>>> import numpy as np
>>> np.set_printoptions(suppress=True, linewidth=140)
>>> def rd(a):
...     return np.round(a, 2) + 0
... 
>>> arr = np.load("x.npy")
>>> arr
array([[ 3.,  0.,  0.,  3.,  2.,  3.,  2.,  1.],
       [ 0.,  3.,  3.,  2.,  1.,  1.,  0.,  0.],
       [ 3.,  2.,  1.,  0.,  0.,  2.,  1.,  1.],
       [ 1.,  2.,  1.,  0.,  2.,  1.,  0.,  0.],
       [ 2.,  0.,  2.,  3.,  2.,  0.,  2.,  1.],
       [ 2.,  3.,  0.,  1.,  1.,  0.,  0.,  1.],
       [ 0.,  0.,  0.,  0.,  0.,  0., -1., -6.],
       [ 0.,  0.,  0.,  0.,  0.,  0.,  8., -7.]])
>>> B = np.array([[0, -2],
...     [-1, -1],
...     [-1, -1],
...     [-2, -1],
...     [-1, -1],
...     [1, 2],
...     [2, -2],
...     [1, -2]])
>>> np.linalg.matrix_rank(np.vstack([arr, B.T]))
np.int64(8)
>>> np.linalg.matrix_rank(arr @ B)
np.int64(2)
>>> arr @ B
array([[  0., -11.],
       [-10.,  -7.],
       [  2.,  -9.],
       [ -4.,  -5.],
       [ -5., -17.],
       [ -5., -11.],
       [ -8.,  14.],
       [  9.,  -2.]])
>>> np.einsum("ik,kj->ij", arr, B)
array([[  0., -11.],
       [-10.,  -7.],
       [  2.,  -9.],
       [ -4.,  -5.],
       [ -5., -17.],
       [ -5., -11.],
       [ -8.,  14.],
       [  9.,  -2.]])
>>> B.T @ arr.T
array([[  0., -10.,   2.,  -4.,  -5.,  -5.,  -8.,   9.],
       [-11.,  -7.,  -9.,  -5., -17., -11.,  14.,  -2.]])
>>> np.vstack([arr, B.T]).shape
(10, 8)
>>> np.einsum("ik,kj->ji", arr, B)
array([[  0., -10.,   2.,  -4.,  -5.,  -5.,  -8.,   9.],
       [-11.,  -7.,  -9.,  -5., -17., -11.,  14.,  -2.]])
>>> arr @ arr
array([[ 22.,  15.,   7.,  18.,  19.,  12.,  16., -11.],
       [ 15.,  22.,  16.,  10.,  10.,  11.,   5.,   5.],
       [ 16.,  14.,   7.,  15.,  10.,  13.,  14.,  -7.],
       [ 12.,  11.,  11.,  14.,   9.,   7.,   7.,   5.],
       [ 19.,  10.,   9.,  12.,  14.,  13.,  16., -13.],
       [  9.,  11.,  12.,  15.,  11.,  10.,  14.,  -4.],
       [  0.,   0.,   0.,   0.,   0.,   0., -47.,  48.],
       [  0.,   0.,   0.,   0.,   0.,   0., -64.,   1.]])
>>> (arr + arr.T) / 2
array([[ 3. ,  0. ,  1.5,  2. ,  2. ,  2.5,  1. ,  0.5],
       [ 0. ,  3. ,  2.5,  2. ,  0.5,  2. ,  0. ,  0. ],
       [ 1.5,  2.5,  1. ,  0.5,  1. ,  1. ,  0.5,  0.5],
       [ 2. ,  2. ,  0.5,  0. ,  2.5,  1. ,  0. ,  0. ],
       [ 2. ,  0.5,  1. ,  2.5,  2. ,  0.5,  1. ,  0.5],
       [ 2.5,  2. ,  1. ,  1. ,  0.5,  0. ,  0. ,  0.5],
       [ 1. ,  0. ,  0.5,  0. ,  1. ,  0. , -1. ,  1. ],
       [ 0.5,  0. ,  0.5,  0. ,  0.5,  0.5,  1. , -7. ]])
>>> np.allclose(arr @ arr.T, arr.T @ arr)
False
>>> (arr - arr.T) / 2
array([[ 0. ,  0. , -1.5,  1. ,  0. ,  0.5,  1. ,  0.5],
       [ 0. ,  0. ,  0.5,  0. ,  0.5, -1. ,  0. ,  0. ],
       [ 1.5, -0.5,  0. , -0.5, -1. ,  1. ,  0.5,  0.5],
       [-1. ,  0. ,  0.5,  0. , -0.5,  0. ,  0. ,  0. ],
       [ 0. , -0.5,  1. ,  0.5,  0. , -0.5,  1. ,  0.5],
       [-0.5,  1. , -1. ,  0. ,  0.5,  0. ,  0. ,  0.5],
       [-1. ,  0. , -0.5,  0. , -1. ,  0. ,  0. , -7. ],
       [-0.5,  0. , -0.5,  0. , -0.5, -0.5,  7. ,  0. ]])
>>> np.trace(arr)
np.float64(1.0)
>>> rd(np.linalg.det(arr))
np.float64(38940.0)
>>> np.allclose(arr, arr.T)
False
>>> rng = np.random.default_rng(5624)
>>> B = arr + rng.integers(-2, 3, (8, 2)) @ rng.integers(-2, 3, (2, 8))
>>> B
array([[-3.,  4., -1.,  9.,  1., -1.,  4.,  1.],
       [-2.,  6.,  1.,  4.,  4.,  3., -6.,  0.],
       [-1.,  5.,  0.,  4.,  0.,  0.,  1.,  1.],
       [ 3., -1.,  3., -2., -1., -1.,  6.,  0.],
       [-2.,  2.,  2.,  7.,  0., -4.,  6.,  1.],
       [ 4.,  3., -1., -1.,  4.,  4., -6.,  1.],
       [ 4., -4.,  2., -4., -2.,  0.,  3., -6.],
       [ 2., -2.,  1., -2., -1.,  0., 10., -7.]])
>>> np.abs(B - arr).sum(axis=1)
array([24., 20., 14., 20., 20., 18., 20., 10.])
